>>> import numpy as np
>>> np.set_printoptions(suppress=True, linewidth=160)
>>> feats = np.minimum.outer(np.arange(1, 8), np.arange(1, 8)) * -3
>>> feats
array([[ -3,  -3,  -3,  -3,  -3,  -3,  -3],
       [ -3,  -6,  -6,  -6,  -6,  -6,  -6],
       [ -3,  -6,  -9,  -9,  -9,  -9,  -9],
       [ -3,  -6,  -9, -12, -12, -12, -12],
       [ -3,  -6,  -9, -12, -15, -15, -15],
       [ -3,  -6,  -9, -12, -15, -18, -18],
       [ -3,  -6,  -9, -12, -15, -18, -21]])
>>> x0 = np.array([2, 0, -2, 2, -2, -2, -1])
>>> target = feats @ x0
>>> b, lr = np.zeros(7), 1 / np.linalg.norm(feats, 2) ** 2
>>> for i in range(15):
...     b -= lr * feats.T @ (feats @ b - target)
...     if i % 5 == 0: print(i, round(np.linalg.norm(feats @ b - target), 2))
... 
0 11.19
5 10.58
10 10.02
>>> np.round(np.linalg.cond(feats), 2)
np.float64(87.57)
>>> mat = np.array([[-1, 0, 2], [0, -1, 0], [2, 0, -1]])
>>> O, R = np.linalg.qr(mat)
>>> np.allclose(R.T @ R, mat.T @ mat)
True
>>> R.round(2)
array([[ 2.24,  0.  , -1.79],
       [ 0.  , -1.  ,  0.  ],
       [ 0.  ,  0.  ,  1.34]])
>>> O.shape, R.shape
((3, 3), (3, 3))
>>> E = np.load("w.npy")
>>> E
array([[ 1,  1, -1, -1,  1,  1, -1, -1],
       [ 1, -1,  1, -1, -1,  1, -1,  1],
       [ 1,  1,  1,  1,  1,  1,  1,  1],
       [ 1,  1,  1,  1, -1, -1, -1, -1],
       [ 1, -1,  1, -1,  1, -1,  1, -1],
       [ 1, -1, -1,  1,  1, -1, -1,  1]])
>>> T = np.stack([E, -1 * E, E[::-1]])
>>> T.sum(axis=0)
array([[ 1, -1, -1,  1,  1, -1, -1,  1],
       [ 1, -1,  1, -1,  1, -1,  1, -1],
       [ 1,  1,  1,  1, -1, -1, -1, -1],
       [ 1,  1,  1,  1,  1,  1,  1,  1],
       [ 1, -1,  1, -1, -1,  1, -1,  1],
       [ 1,  1, -1, -1,  1,  1, -1, -1]])
>>> np.linalg.matrix_rank(T)
array([6, 6, 6])
>>> np.einsum("bij,cij->bc", T, T)
array([[ 48, -48,   0],
       [-48,  48,   0],
       [  0,   0,  48]])
>>> f, g = E[1], E[3]
>>> f @ f
np.int64(8)
>>> f @ g
np.int64(0)
>>> pr = (f @ g) / (f @ f) * f
>>> np.round(np.linalg.norm(f + g) ** 2 + np.linalg.norm(f - g) ** 2, 2)
np.float64(32.0)
>>> np.linalg.matrix_rank(np.outer(f, g))
np.int64(1)
>>> g - pr
array([ 1.,  1.,  1.,  1., -1., -1., -1., -1.])
>>> (g - pr) @ f
np.float64(0.0)
>>> np.outer(f, g)
array([[ 1,  1,  1,  1, -1, -1, -1, -1],
       [-1, -1, -1, -1,  1,  1,  1,  1],
       [ 1,  1,  1,  1, -1, -1, -1, -1],
       [-1, -1, -1, -1,  1,  1,  1,  1],
       [-1, -1, -1, -1,  1,  1,  1,  1],
       [ 1,  1,  1,  1, -1, -1, -1, -1],
       [-1, -1, -1, -1,  1,  1,  1,  1],
       [ 1,  1,  1,  1, -1, -1, -1, -1]])
>>> arr = np.load("dump.npy")
>>> arr
array([[ 5,  3, -3, -5,  0],
       [-4, -2, -4,  5, -5],
       [-1, -4,  1, -1,  0],
       [ 5,  0, -5, -3,  1],
       [ 3,  2, -4, -3, -3],
       [-2,  0,  0, -4, -3],
       [-4, -2, -4,  5, -5]])
>>> # row 6 repeats row 1
>>> U, sig = np.linalg.svd(arr)
Traceback (most recent call last):
  File "<python-input-32>", line 1, in <module>
    U, sig = np.linalg.svd(arr)
    ^^^^^^
ValueError: too many values to unpack (expected 2)
>>> U, sig, VT = np.linalg.svd(arr, full_matrices=False)
>>> np.round(np.abs(VT[0]), 2) + 0
array([0.62, 0.29, 0.  , 0.64, 0.34])
>>> np.round(sig / sig[0], 2)
array([1.  , 0.74, 0.39, 0.3 , 0.07])
>>> F = np.load("layer15.npy")
>>> F
array([[ -9.,   3.,   3.],
       [-12.,   6.,   3.],
       [-12.,   6.,   3.]])
>>> out = E / np.sqrt((E ** 2).mean(axis=1, keepdims=True))
>>> E - E.mean(axis=1, keepdims=True)
array([[ 1.,  1., -1., -1.,  1.,  1., -1., -1.],
       [ 1., -1.,  1., -1., -1.,  1., -1.,  1.],
       [ 0.,  0.,  0.,  0.,  0.,  0.,  0.,  0.],
       [ 1.,  1.,  1.,  1., -1., -1., -1., -1.],
       [ 1., -1.,  1., -1.,  1., -1.,  1., -1.],
       [ 1., -1., -1.,  1.,  1., -1., -1.,  1.]])
>>> x0 = np.array([0, 1, 1])
>>> h1 = np.maximum(F @ x0, 0)
>>> h1
array([6., 9., 9.])
>>> np.flatnonzero(h1 > 1e-9)
array([0, 1, 2])
>>> round(float(np.linalg.det(2 * F)), 2), round(np.linalg.det(F), 2)
(0.0, np.float64(0.0))
>>> np.round(np.linalg.eigvals(F), 2) + 0
array([-3.,  3.,  0.])
>>> np.round(np.poly(F), 2) + 0
array([ 1.,  0., -9.,  0.])
>>> P = np.triu(np.array([[-3, 0, 3], [-2, 2, -3], [-3, 2, -1]]), 1) + np.eye(3)
>>> out = P @ F @ np.linalg.inv(P)
>>> P @ F - F @ P
array([[-36.,  18.,  45.],
       [ 36., -18.,  45.],
       [  0.,   0.,  54.]])
>>> np.linalg.matrix_rank(out)
np.int64(2)
>>> np.trace(out), np.trace(F)
(np.float64(0.0), np.float64(0.0))
>>> round(float(np.linalg.det(out)), 2)
0.0
>>> np.round(np.poly(out), 2) + 0
array([ 1.,  0., -9.,  0.])
>>> J = np.load("case15.npy")
>>> J
array([[  1,  -4,  16, -64],
       [  1,  -3,   9, -27],
       [  1,  -2,   4,  -8],
       [  1,  -1,   1,  -1],
       [  1,   0,   0,   0],
       [  1,   1,   1,   1]])
>>> P = J @ np.linalg.solve(J.T @ J, J.T)
>>> np.round(np.linalg.eigvalsh(P), 2) + 0
array([0., 0., 1., 1., 1., 1.])
>>> np.round(np.diag(P), 2)
array([0.96, 0.58, 0.46, 0.46, 0.58, 0.96])
>>> round(np.trace(P), 2)
np.float64(4.0)
>>> C2 = J.T @ J
>>> np.allclose(C2, C2.T)
True
>>> np.linalg.matrix_rank(C2)
np.int64(4)
>>> C2
array([[    6,    -9,    31,   -99],
       [   -9,    31,   -99,   355],
       [   31,   -99,   355, -1299],
       [  -99,   355, -1299,  4891]])
>>> np.round(np.linalg.norm(J, axis=0), 2)
array([ 2.45,  5.57, 18.84, 69.94])
>>> round(np.linalg.norm(J[1], 1), 2), round(np.linalg.norm(J[1], np.inf), 2)
(np.float64(40.0), np.float64(27.0))
>>> np.round(np.linalg.norm(J) ** 2 / np.linalg.norm(J, 2) ** 2, 2)
np.float64(1.0)
>>> f = np.array([-5, 2, 3, -1, 5])
>>> g = np.array([-3, -2, 2])
>>> X = f[:, None] + g[None, :]
>>> X
array([[-8, -7, -3],
       [-1,  0,  4],
       [ 0,  1,  5],
       [-4, -3,  1],
       [ 2,  3,  7]])
>>> out = X[0, 0] * X[1:] - np.outer(X[1:, 0], X[0])
>>> out
array([[  0,  -7, -35],
       [  0,  -8, -40],
       [  0,  -4, -20],
       [  0, -10, -50]])
>>> np.flatnonzero(~out.round(6).any(axis=1))
array([], dtype=int64)
>>> K = np.array([[3, 3, 3, 3, 3],
...     [3, 6, 6, 6, 6],
...     [3, 6, 9, 9, 9],
...     [3, 6, 9, 12, 12],
...     [3, 6, 9, 12, 15]])
>>> out = K / np.linalg.norm(K, axis=1, keepdims=True)
>>> C2 = out @ out.T
>>> np.round(np.linalg.norm(out, axis=1), 2)
array([1., 1., 1., 1., 1.])
>>> (np.abs(C2) > 0.9).astype(int)
array([[1, 1, 1, 1, 1],
       [1, 1, 1, 1, 1],
       [1, 1, 1, 1, 1],
       [1, 1, 1, 1, 1],
       [1, 1, 1, 1, 1]])
>>> np.round(np.degrees(np.arccos(np.clip(C2[0, 1], -1, 1))), 2)
np.float64(12.53)
